$ python -q
>>> import numpy as np
>>> np.set_printoptions(precision=4, suppress=True, linewidth=100)
>>> def rd(a):
...     return np.round(a, 4) + 0
... 
>>> K = np.load("run19.npy")
>>> K
array([[-1, -2,  0,  0,  5, -5,  3, -1, -3,  4,  0,  3,  5, -5, -1,  3],
       [ 0,  1,  0, -5, -5, -3,  4,  4, -5, -2,  3, -4,  5, -1, -3, -1],
       [ 3,  3, -5,  1,  5,  5, -2,  5,  2,  2, -1,  1,  4,  5, -1, -2],
       [ 1,  5,  3,  3, -5,  5, -4,  2, -1, -4,  2, -2,  1, -2,  2,  4],
       [-5,  0, -1, -3, -5, -3, -2,  5,  5,  3,  1,  0, -1, -3,  5,  1],
       [-1,  0,  3, -2,  0, -1, -4,  5,  1, -2,  4,  4, -4, -1,  1, -1],
       [ 5, -4, -2, -3, -5,  2, -4, -1,  1, -4,  3, -2, -5,  3,  2,  2],
       [ 4, -1,  3,  0,  3, -3,  1,  2,  0, -2,  4, -1, -3,  2,  2,  1],
       [-5,  4,  0,  5, -3, -3,  5, -1,  1,  5,  2,  3,  0,  2, -5, -2],
       [-5, -2,  4,  4, -1,  1, -2, -5,  5,  1,  1, -2,  4,  5,  2,  4],
       [ 5,  4,  5,  5,  5,  5,  3,  5, -1,  2,  4,  3, -4,  3,  5, -3],
       [ 3,  2,  5,  1,  1, -1,  1,  0, -2, -3, -4, -3, -3, -1, -5,  1],
       [ 3,  0,  2, -4,  5,  4,  1,  2, -2,  5, -2, -1,  2,  4,  3,  2],
       [ 1, -2,  2,  4,  5,  3,  1,  1, -1,  5, -1,  4,  1,  1,  1,  5],
       [ 5, -2, -5, -4,  1,  3, -3,  2, -5, -3,  3,  3,  5,  3,  5, -1],
       [-4, -3, -2, -4,  2,  2,  2,  3,  3, -1,  5, -1,  0,  2, -5,  1]])
>>> vec = np.array([1, 0, 2, 1, 1, -1, -1, -2, -1, 1, 3, -3, 3, -1, -2, 3])
>>> print(K @ (2 * vec))
[ 74  48 -34  44 -52 -42 -18  24   0  74 -42  32  10  28 -22  10]
>>> np.linalg.norm(K @ vec) <= np.linalg.norm(K, 2) * np.linalg.norm(vec) + 1e-9
np.True_
>>> K @ np.ones(16)
array([  5., -12.,  25.,  10.,  -3.,   2., -12.,  12.,   8.,  14.,  46.,  -8.,  24.,  30.,   7.,
         0.])
>>> print(np.einsum("ij,j->i", K, vec))
[ 37  24 -17  22 -26 -21  -9  12   0  37 -21  16   5  14 -11   5]
>>> (K * vec).sum(axis=1)
array([ 37,  24, -17,  22, -26, -21,  -9,  12,   0,  37, -21,  16,   5,  14, -11,   5])
>>> K @ vec
array([ 37,  24, -17,  22, -26, -21,  -9,  12,   0,  37, -21,  16,   5,  14, -11,   5])
>>> print((K @ vec).argmax())
0
>>> K @ np.eye(16)[10]
array([ 0.,  3., -1.,  2.,  1.,  4.,  3.,  4.,  2.,  1.,  4., -4., -2., -1.,  3.,  5.])
>>> u = np.array([2, 2, 2, 2, 0, 2, 3, 2, 2, 2, 2, 2, 2, 3, 1, 2])
>>> M2 = K + np.outer(u, np.eye(16)[13])
>>> rd(np.linalg.det(M2) / np.linalg.det(K)), rd(1 + np.linalg.solve(K, u)[13])
(np.float64(0.8981), np.float64(0.8981))
>>> np.trace(K)
np.int64(2)
>>> rd(np.abs(np.linalg.eigvals(K)).max())
np.float64(12.7617)
>>> M2 = np.linalg.inv(K)
>>> rd(np.linalg.det(K) * np.linalg.det(M2))
np.float64(1.0)
>>> print(rd(np.linalg.cond(K)))
51.7508
>>> M = np.loadtxt("sample6.csv", delimiter=",")
>>> M
array([[12.,  0., 12.,  9.,  6.,  9.,  9., 15., 15.,  6., 12., 15., 12., 12.,  9.,  6.],
       [ 0.,  3.,  0.,  0.,  0.,  0.,  0.,  0.,  0.,  0.,  0.,  0.,  0.,  0.,  0.,  0.],
       [12.,  0., 19., 12.,  8., 12., 12., 20., 20.,  8., 16., 20., 16., 16., 12.,  8.],
       [ 9.,  0., 12., 12.,  6.,  9.,  9., 15., 15.,  6., 12., 15., 12., 12.,  9.,  6.],
       [ 6.,  0.,  8.,  6.,  7.,  6.,  6., 10., 10.,  4.,  8., 10.,  8.,  8.,  6.,  4.],
       [ 9.,  0., 12.,  9.,  6., 12.,  9., 15., 15.,  6., 12., 15., 12., 12.,  9.,  6.],
       [ 9.,  0., 12.,  9.,  6.,  9., 12., 15., 15.,  6., 12., 15., 12., 12.,  9.,  6.],
       [15.,  0., 20., 15., 10., 15., 15., 28., 25., 10., 20., 25., 20., 20., 15., 10.],
       [15.,  0., 20., 15., 10., 15., 15., 25., 28., 10., 20., 25., 20., 20., 15., 10.],
       [ 6.,  0.,  8.,  6.,  4.,  6.,  6., 10., 10.,  7.,  8., 10.,  8.,  8.,  6.,  4.],
       [12.,  0., 16., 12.,  8., 12., 12., 20., 20.,  8., 19., 20., 16., 16., 12.,  8.],
       [15.,  0., 20., 15., 10., 15., 15., 25., 25., 10., 20., 28., 20., 20., 15., 10.],
       [12.,  0., 16., 12.,  8., 12., 12., 20., 20.,  8., 16., 20., 19., 16., 12.,  8.],
       [12.,  0., 16., 12.,  8., 12., 12., 20., 20.,  8., 16., 20., 16., 19., 12.,  8.],
       [ 9.,  0., 12.,  9.,  6.,  9.,  9., 15., 15.,  6., 12., 15., 12., 12., 12.,  6.],
       [ 6.,  0.,  8.,  6.,  4.,  6.,  6., 10., 10.,  4.,  8., 10.,  8.,  8.,  6.,  7.]])
>>> M2 = M / np.linalg.norm(M, axis=1, keepdims=True)
>>> gram = M2 @ M2.T
>>> (gram - 2 * np.eye(16)).round(6).argmax(axis=1)
array([7, 0, 7, 7, 7, 7, 7, 8, 7, 7, 7, 7, 7, 7, 7, 7])
